% python3 -q
>>> import numpy as np
>>> import numpy.linalg as la
>>> np.set_printoptions(precision=2, suppress=True, linewidth=120, legacy="1.25")
>>> th = np.deg2rad(90)
>>> J = np.eye(4)
>>> J[np.ix_([2, 0], [2, 0])] = [[np.cos(th), -np.sin(th)], [np.sin(th), np.cos(th)]]
>>> J.round(2) + 0
array([[ 0.,  0.,  1.,  0.],
       [ 0.,  1.,  0.,  0.],
       [-1.,  0.,  0.,  0.],
       [ 0.,  0.,  0.,  1.]])
>>> M = np.load("arr.npy")
>>> M
array([[-1.98,  0.56, -4.56],
       [ 0.17,  4.99,  0.23],
       [-1.88,  1.56, -4.36],
       [ 1.53,  3.32,  3.41],
       [-1.16, -4.17, -2.51],
       [ 0.03,  5.  , -0.1 ],
       [-2.  ,  0.17, -4.58],
       [ 1.92, -1.3 ,  4.43],
       [ 0.75, -4.58,  1.86],
       [-0.28, -4.97, -0.48],
       [-1.72,  2.44, -4.01],
       [-1.76, -2.5 , -3.95],
       [ 1.94,  1.41,  4.39],
       [ 1.18, -3.95,  2.83],
       [ 1.52, -3.13,  3.59],
       [-0.96, -4.46, -2.05],
       [-1.56,  3.  , -3.68],
       [ 1.72, -2.44,  4.01],
       [ 1.42, -3.42,  3.36],
       [ 0.08, -4.99,  0.34]])
>>> rank = la.matrix_rank(M)
>>> rank
2
>>> N = la.svd(M)[2][rank:].T
>>> la.matrix_rank(M.T @ M), la.matrix_rank(M @ M.T)
(2, 2)
>>> [int(la.matrix_rank(M[:i])) for i in range(1, len(M) + 1)]
[1, 2, 2, 2, 2, 2, 2, 2, 2, 2, 2, 2, 2, 2, 2, 2, 2, 2, 2, 2]
>>> np.round(N @ N.T, 2) + 0
array([[ 0.84, -0.01, -0.37],
       [-0.01,  0.  ,  0.01],
       [-0.37,  0.01,  0.16]])
>>> rng = np.random.default_rng(405)
>>> M2 = M + rng.integers(-2, 3, (20, 2)) @ rng.integers(-2, 3, (2, 3))
>>> M2.round(2) + 0
array([[ -4.98,   6.56,  -0.56],
       [ -0.83,   6.99,   3.23],
       [ -4.88,   7.56,   0.64],
       [ -0.47,   7.32,   5.41],
       [ -2.16,  -2.17,  -1.51],
       [  0.03,   5.  ,  -0.1 ],
       [  0.  ,  -3.83,  -6.58],
       [  0.92,   0.7 ,   6.43],
       [  0.75,  -4.58,   3.86],
       [ -0.28,  -4.97,   1.52],
       [ -0.72,   0.44,  -6.01],
       [ -1.76,  -2.5 ,  -5.95],
       [ -0.06,   5.41,   6.39],
       [  1.18,  -3.95,   3.83],
       [  4.52,  -9.13,  -1.41],
       [ -2.96,  -0.46,  -0.05],
       [  0.44,  -1.  ,  -6.68],
       [  5.72, -10.44,  -1.99],
       [  3.42,  -7.42,   1.36],
       [ -1.92,  -0.99,   3.34]])
>>> np.abs(M2 - M).sum(axis=1)
array([13.,  6., 14.,  8.,  4.,  0.,  8.,  5.,  2.,  2.,  5.,  2.,  8.,  1., 14.,  8.,  9., 18.,  8.,  9.])
>>> proj = M2 @ la.solve(M2.T @ M2, M2.T)
>>> np.trace(proj)
3.0
>>> np.round(la.eigvalsh(proj), 2) + 0
array([0., 0., 0., 0., 0., 0., 0., 0., 0., 0., 0., 0., 0., 0., 0., 0., 0., 1., 1., 1.])
>>> np.allclose(proj @ proj, proj)
True
>>> left, sv, VT = la.svd(M)
>>> V = VT[:(sv > 1e-8).sum()]
>>> x = M[18] + 5 * M[2] + rng.integers(2) * np.eye(3)[0]
>>> x
array([ -7.99,   4.37, -18.45])
>>> la.matrix_rank(np.vstack([M, x]))
2
>>> Q, _ = la.qr(np.array([[-0.2, 0.5, -0.6, 0.1, 1.0, -1.8, 0.2],
...     [-0.9, 0.3, -1.2, -0.8, -0.1, 1.4, -0.2],
...     [0.7, 0.5, -1.8, 1.8, 0.1, 1.1, -2.2],
...     [0.9, 0.1, -0.5, 0.4, 0.9, 1.3, -1.0],
...     [-0.6, 0.4, -2.0, -0.9, 1.4, 1.3, 0.8],
...     [-0.2, 1.0, 0.0, 1.3, -1.0, 1.3, -0.1],
...     [0.5, -0.5, 0.5, -1.0, -0.7, -1.1, 1.9]]))
>>> w = np.array([-2, 1, 5, 1, -5, 5, -5])
>>> feats = Q @ np.diag(w) @ Q.T
>>> feats
array([[ 1.31, -0.55,  1.57, -2.51, -0.06,  0.81,  2.89],
       [-0.55, -2.94,  0.56,  0.53,  2.81, -0.92, -0.65],
       [ 1.57,  0.56,  1.2 , -0.39,  1.6 , -1.62, -0.86],
       [-2.51,  0.53, -0.39,  0.05,  2.3 ,  1.06, -0.01],
       [-0.06,  2.81,  1.6 ,  2.3 ,  0.02, -1.64,  0.43],
       [ 0.81, -0.92, -1.62,  1.06, -1.64,  1.29, -1.62],
       [ 2.89, -0.65, -0.86, -0.01,  0.43, -1.62, -0.93]])
>>> def softmax(z):
...     e = np.exp(z - z.max(axis=-1, keepdims=True))
...     return e / e.sum(axis=-1, keepdims=True)
... 
>>> softmax(feats).sum(axis=1)
array([1., 1., 1., 1., 1., 1., 1.])
>>> np.round(softmax(feats[3] + -2), 2) + 0
array([0.  , 0.1 , 0.04, 0.06, 0.57, 0.17, 0.06])
>>> att = feats @ feats.T / np.sqrt(7)
>>> np.round(softmax(att), 2) + 0
array([[1.  , 0.  , 0.  , 0.  , 0.  , 0.  , 0.  ],
       [0.  , 0.99, 0.  , 0.01, 0.  , 0.  , 0.  ],
       [0.02, 0.07, 0.63, 0.01, 0.08, 0.  , 0.2 ],
       [0.  , 0.05, 0.  , 0.94, 0.01, 0.  , 0.  ],
       [0.  , 0.  , 0.01, 0.  , 0.99, 0.  , 0.  ],
       [0.  , 0.  , 0.  , 0.  , 0.  , 0.96, 0.03],
       [0.  , 0.02, 0.09, 0.  , 0.  , 0.02, 0.86]])
>>> F = np.load("dump.npy")
>>> F
array([[-2.9, -4. , -1. , -1. , -1. ,  2. ],
       [ 1. , -1.9, -3. ,  2. , -3. ,  4. ],
       [-5. ,  1. ,  4.1,  4. , -1. , -3. ],
       [ 5. , -5. ,  2. , -2.9, -4. , -1. ],
       [ 3. , -1. ,  1. ,  1. ,  3.1,  2. ],
       [-3. , -4. , -1. , -1. , -1. ,  2.1]])
>>> cov = F.T @ F
>>> (F @ F.T).shape
(6, 6)
>>> np.diag(cov)
array([77.41, 62.61, 32.81, 31.41, 37.61, 38.41])
>>> f = np.array([-2, -2])
>>> np.correlate(F[3], F[1], "full")
array([ 20.  , -35.  ,  33.  , -42.6 ,   2.2 ,  10.7 ,  -5.1 ,  17.51,   7.7 ,  -2.1 ,  -1.  ])
>>> np.polyval(f, F[3])
array([-12. ,   8. ,  -6. ,   3.8,   6. ,   0. ])
>>> M2 = la.inv(F)
>>> np.allclose(M2, F.T)
False
>>> np.round(la.cond(F), 2)
217.56
>>> (np.abs(M2) > 1e-9).astype(int)
array([[1, 1, 1, 1, 1, 1],
       [1, 1, 1, 1, 1, 1],
       [1, 1, 1, 1, 1, 1],
       [1, 1, 1, 1, 1, 1],
       [1, 1, 1, 1, 1, 1],
       [1, 1, 1, 1, 1, 1]])
>>> np.round(F @ M2, 2) + 0
array([[1., 0., 0., 0., 0., 0.],
       [0., 1., 0., 0., 0., 0.],
       [0., 0., 1., 0., 0., 0.],
       [0., 0., 0., 1., 0., 0.],
       [0., 0., 0., 0., 1., 0.],
       [0., 0., 0., 0., 0., 1.]])
>>> W0 = np.load("x.npy")
>>> W0
array([[-5, -1, -5, -1],
       [ 5, -1,  5, -1],
       [-5, -1, -5, -1],
       [ 5, -1,  5, -1]])
>>> # rows 0 and 2 are equal
>>> left, sv, VT = la.svd(W0)
>>> np.argmax(sv[:-1] / (sv[1:] + 1e-6)) + 1
2
>>> M2 = left[:, :2] @ np.diag(sv[:2]) @ VT[:2]
>>> la.matrix_rank(W0, rtol=0.05)
2
>>> round(np.abs(W0 - M2).max(), 2)
0.0
>>> round(float(la.norm(W0 - M2, 2)), 2), round(sv[2], 2)
(0.0, 0.0)
>>> rank = la.matrix_rank(W0)
>>> rank
2
>>> N = la.svd(W0)[2][rank:].T
>>> np.allclose(W0 @ N, 0)
True
>>> [int(la.matrix_rank(W0[:i])) for i in range(1, len(W0) + 1)]
[1, 2, 2, 2]
>>> np.round(W0 @ N, 2) + 0
array([[0., 0.],
       [0., 0.],
       [0., 0.],
       [0., 0.]])
>>> [int(la.matrix_rank(W0[:, :j + 1])) for j in range(4)]
[1, 2, 2, 2]
>>> la.matrix_rank(W0.T @ W0), la.matrix_rank(W0 @ W0.T)
(2, 2)
>>> N.shape
(4, 2)
>>> labels = rng.permutation(4)
>>> labels
array([2, 0, 1, 3])
>>> M2 = W0[labels][:, labels]
>>> np.trace(M2)
-12
>>> M2
array([[-5, -5, -1, -1],
       [-5, -5, -1, -1],
       [ 5,  5, -1, -1],
       [ 5,  5, -1, -1]])
>>> M2 = np.array([[0, 3, -2], [0, 0, -1], [0, 1, 0], [-2, 0, -1]])
>>> np.einsum("ik,kj->ji", W0, M2)
array([[  2,   2,   2,   2],
       [-20,  20, -20,  20],
       [ 12,  -8,  12,  -8]])
>>> la.matrix_rank(np.vstack([W0, M2.T]))
4
>>> M2.T @ W0.T
array([[  2,   2,   2,   2],
       [-20,  20, -20,  20],
       [ 12,  -8,  12,  -8]])
>>> np.vstack([W0, M2.T]).shape
(7, 4)
>>> W0 @ M2
array([[  2, -20,  12],
       [  2,  20,  -8],
       [  2, -20,  12],
       [  2,  20,  -8]])
>>> np.einsum("ik,kj->ij", W0, M2)
array([[  2, -20,  12],
       [  2,  20,  -8],
       [  2, -20,  12],
       [  2,  20,  -8]])
>>> np.einsum("ij->j", W0)
array([ 0, -4,  0, -4])
>>> w1 = np.array([[-2, 2, -2, 2, 1],
...     [0, -2, 0, -2, 0],
...     [-1, 1, -1, 1, -1],
...     [1, 2, 1, 2, -2]])
>>> coef = np.array([2, 2, 3, 0, 0])
>>> H = np.maximum(W0 @ w1 + coef, 0)
>>> la.matrix_rank(H)
2
>>> (H > 0).mean(axis=0)
array([0.5, 0.5, 0.5, 0.5, 1. ])
>>> basis = np.array([[6, 8], [7, 7], [0, 8], [4, 2], [6, 9]])
>>> H @ basis
array([[108, 282],
       [191, 167],
       [108, 282],
       [191, 167]])
>>> arr = np.loadtxt("out14.csv", delimiter=",")
>>> arr
array([[ 4.32, -0.4 , -1.08,  1.94, -0.38, -2.62],
       [-2.21,  0.69,  1.37,  2.82, -0.18, -0.33],
       [ 4.27,  0.22, -3.77,  0.92,  0.  , -0.44],
       [-4.57,  3.05,  7.27, -5.22,  2.84,  1.27],
       [ 2.72,  0.72, -4.44,  3.3 ,  1.81, -1.43],
       [-4.42,  3.11, -0.34, -0.46,  1.57,  0.38],
       [ 0.23,  1.21, -2.13,  0.17, -0.02, -1.99],
       [-0.93, -0.6 , -2.34,  2.18, -0.03,  0.68],
       [ 1.39, -3.5 , -2.17,  2.48, -0.94,  0.19],
       [ 0.67,  1.73,  1.63,  0.1 ,  0.23, -1.02],
       [ 0.85,  1.48, -0.73,  5.85,  1.89, -0.44],
       [ 2.62,  1.83, -0.62,  3.18,  1.03, -0.86],
       [ 4.  , -3.79, -1.9 , -2.2 , -3.25, -1.25],
       [ 1.47,  0.9 , -0.79,  6.05,  0.65, -1.87],
       [ 0.67,  1.47,  6.73, -2.18, -0.77,  0.6 ],
       [ 1.64, -1.62, -0.42, -3.11, -3.35,  0.89],
       [ 6.78,  0.27, -0.97, -1.83, -3.05, -1.03],
       [ 0.83,  5.68, -0.27,  2.19,  3.98,  0.77],
       [ 0.38, -2.64, -2.2 , -0.51, -1.48, -3.7 ],
       [ 0.48, -2.95, -5.15,  4.52, -0.25,  1.17],
       [-2.97,  3.44,  6.09, -1.25,  1.61,  4.2 ],
       [-0.78,  4.36,  6.53, -4.05,  3.07,  1.34],
       [-2.96,  2.63,  1.21,  0.21,  0.26, -1.89],
       [ 0.45,  4.69,  8.32, -0.74,  0.04, -0.35],
       [-0.07, -0.82, -0.77, -0.29,  0.13, -0.61],
       [-3.05,  6.41,  1.61,  3.93,  7.22,  0.81],
       [-0.1 ,  0.88, -0.51, -0.07,  0.6 , -0.96],
       [-0.91,  2.02,  2.39,  0.3 ,  2.15, -1.23],
       [ 0.67,  4.03,  1.5 ,  3.48,  0.87, -1.19],
       [ 2.15,  1.53, -1.68,  4.74, -0.92, -0.15]])
>>> labels = arr[:, 4] > np.median(arr[:, 4])
>>> f = arr[labels].mean(axis=0) - arr[~labels].mean(axis=0)
>>> f
array([-2.23,  3.23,  1.91,  0.58,  2.95,  0.45])
